>>> import numpy as np
>>> from numpy import linalg as LA
>>> np.set_printoptions(precision=4, suppress=True, linewidth=120)
>>> X = np.load("data.npy")
>>> X
array([[ -1.3622,  -4.4954,   4.1399,   5.8198,   3.8222,   5.4109,   2.8754,  -4.5866,  -9.2865, -12.942 ],
       [  1.919 ,   0.7225,   3.207 ,  -1.0299,   5.5249,  -6.0644, -10.2849,  -6.6298,  -8.4246,  -9.8205],
       [  3.1125,   3.8868,   0.8276,  -5.1394,   3.682 , -10.5902, -13.6648,  -4.4184,  -3.257 ,  -2.3537],
       [  2.6286,   5.5574,  -2.9663,  -7.2472,  -1.3139,  -9.5756,  -9.0126,   1.5767,   5.9699,   9.3869],
       [ -0.0569,  -2.7711,   4.3348,   3.544 ,   5.1826,   0.9438,  -2.75  ,  -6.2191, -10.2903, -13.4568],
       [ -0.3247,  -3.1621,   4.3549,   4.0586,   4.976 ,   1.8706,  -1.6373,  -5.9712, -10.2273, -13.5376],
       [ -2.5483,  -5.5224,   3.0926,   7.1979,   1.5356,   9.3205,   8.5877,  -1.8428,  -6.3038,  -9.7735],
       [  3.2382,   5.2219,  -1.0373,  -6.8524,   1.5397, -11.345 , -12.9073,  -1.8476,   1.128 ,   3.4424],
       [  2.8476,   2.9833,   1.6799,  -3.9702,   4.4823,  -9.5298, -13.1383,  -5.3787,  -5.1752,  -5.0169],
       [ -3.2632,  -4.8646,   0.4045,   6.3971,  -2.3249,  11.3222,  13.4491,   2.7899,   0.3879,  -1.4804],
       [  2.6149,   5.552 ,  -2.9886,  -7.2395,  -1.3527,  -9.5322,  -8.9395,   1.6233,   6.0289,   9.4554],
       [  2.7699,   2.758 ,   1.8659,  -3.678 ,   4.6398,  -9.2298, -12.9397,  -5.5678,  -5.5857,  -5.5997],
       [ -1.1874,   0.7104,  -3.8491,  -0.8418,  -5.669 ,   3.4307,   7.6496,   6.8029,   9.6495,  11.8636],
       [  1.4728,   4.6185,  -4.0861,  -5.9832,  -3.6618,  -5.7832,  -3.378 ,   4.3942,   9.1126,  12.7825],
       [  2.5911,   2.2757,   2.2356,  -3.0518,   4.9319,  -8.5495, -12.4424,  -5.9183,  -6.3914,  -6.7594],
       [ -2.9572,  -5.5978,   2.2827,   7.317 ,   0.2057,  10.5908,  10.8664,  -0.2469,  -4.2077,  -7.2883],
       [ -1.861 ,  -0.6012,  -3.2705,   0.8715,  -5.5515,   5.8535,  10.0847,   6.6618,   8.5516,  10.0214],
       [  1.9336,   0.7533,   3.1906,  -1.07  ,   5.5177,  -6.1176, -10.335 ,  -6.6212,  -8.3916,  -9.7686],
       [ -0.4073,   2.0502,  -4.2308,  -2.5971,  -5.4572,   0.6749,   4.6311,   6.5487,  10.2349,  13.102 ],
       [  2.9642,   5.5959,  -2.2638,  -7.315 ,  -0.1768, -10.6117, -10.9089,   0.2122,   4.1597,   7.23  ],
       [ -0.5769,   1.773 ,  -4.1706,  -2.2334,  -5.5308,   1.2703,   5.3033,   6.637 ,  10.1619,  12.9034],
       [ -3.0683,  -5.5446,   1.944 ,   7.2552,  -0.2989,  10.9155,  11.5674,   0.3587,  -3.3557,  -6.2446],
       [ -2.1131,  -1.1408,  -2.9751,   1.5751,  -5.4123,   6.7735,  10.9413,   6.4947,   7.9531,   9.0874],
       [ -0.4191,  -3.2956,   4.355 ,   4.2343,   4.8947,   2.1959,  -1.2404,  -5.8736, -10.1884, -13.5443],
       [  2.0423,   5.1758,  -3.6869,  -6.7269,  -2.6892,  -7.6779,  -6.0488,   3.227 ,   7.9273,  11.5831],
       [ -1.0432,   0.971 ,  -3.9406,  -1.1827,  -5.6552,   2.9179,   7.1064,   6.7863,   9.8076,  12.1575],
       [  2.7744,   2.7707,   1.8556,  -3.6945,   4.6313,  -9.2471, -12.9515,  -5.5576,  -5.5631,  -5.5675],
       [ -0.4239,  -3.3023,   4.3549,   4.2431,   4.8905,   2.2124,  -1.2202,  -5.8686, -10.1862, -13.5443],
       [  0.9307,  -1.1701,   4.0051,   1.4434,   5.6361,  -2.5188,  -6.6775,  -6.7633,  -9.9145, -12.3654],
       [ -2.6551,  -5.5673,   2.9219,   7.2613,   1.2376,   9.6592,   9.1545,  -1.4852,  -5.8536,  -9.2512],
       [ -1.85  ,  -0.5782,  -3.2823,   0.8415,  -5.5562,   5.8133,  10.0463,   6.6674,   8.5751,  10.0589],
       [  2.3467,   5.4067,  -3.3655,  -7.039 ,  -2.0388,  -8.6724,  -7.5514,   2.4465,   7.0365,  10.6065],
       [  3.2399,   5.2131,  -1.0191,  -6.8412,   1.563 , -11.3478, -12.9271,  -1.8756,   1.0842,   3.3863],
       [ -1.1693,  -4.2712,   4.2181,   5.5227,   4.0828,   4.7592,   2.0099,  -4.8994,  -9.5524, -13.1714],
       [ -0.6462,  -3.6072,   4.3398,   4.6451,   4.6807,   2.9764,  -0.2746,  -5.6168, -10.0583, -13.5129],
       [ -0.1802,   2.4097,  -4.2927,  -3.0691,  -5.3362,  -0.1188,   3.7184,   6.4034,  10.2882,  13.3097],
       [ -3.2308,  -4.4916,  -0.1225,   5.9188,  -2.933 ,  11.1195,  13.676 ,   3.5196,   1.6283,   0.1573],
       [ -1.4128,   0.2898,  -3.6848,  -0.2918,  -5.6651,   4.2363,   8.4846,   6.7981,   9.3519,  11.3382],
       [  0.1929,   2.9719,  -4.3487,  -3.8082,  -5.0821,  -1.415 ,   2.1876,   6.0985,  10.267 ,  13.5092],
       [  0.1316,   2.8819,  -4.3434,  -3.6898,  -5.1285,  -1.2026,   2.4418,   6.1543,  10.2798,  13.4885],
       [ -2.463 ,  -1.9533,  -2.4632,   2.6327,  -5.0961,   8.0684,  12.0603,   6.1153,   6.8799,   7.4746],
       [ -0.0463,   2.6154,  -4.3193,  -3.3394,  -5.2529,  -0.5849,   3.1737,   6.3034,  10.2961,  13.4015]])
>>> rank = LA.matrix_rank(X)
>>> rank
np.int64(2)
>>> N = LA.svd(X)[2][rank:].T
>>> [int(LA.matrix_rank(X[:, :j + 1])) for j in range(10)]
[1, 2, 2, 2, 2, 2, 2, 2, 2, 2]
>>> print([int(LA.matrix_rank(X[:i])) for i in range(1, len(X) + 1)])
[1, 2, 2, 2, 2, 2, 2, 2, 2, 2, 2, 2, 2, 2, 2, 2, 2, 2, 2, 2, 2, 2, 2, 2, 2, 2, 2, 2, 2, 2, 2, 2, 2, 2, 2, 2, 2, 2, 2, 2, 2, 2]
>>> N.shape
(10, 8)
>>> left, sig, VT = LA.svd(X)
>>> print(np.argmax(sig[:-1] / (sig[1:] + 1e-6)) + 1)
2
>>> other = left[:, :2] @ np.diag(sig[:2]) @ VT[:2]
>>> np.round(LA.norm(X - other) / LA.norm(X), 4)
np.float64(0.0)
>>> print(round(np.abs(X - other).max(), 4))
0.0
>>> print(round(LA.norm(X - other, 2), 4), round(float(sig[2]), 4))
0.0 0.0
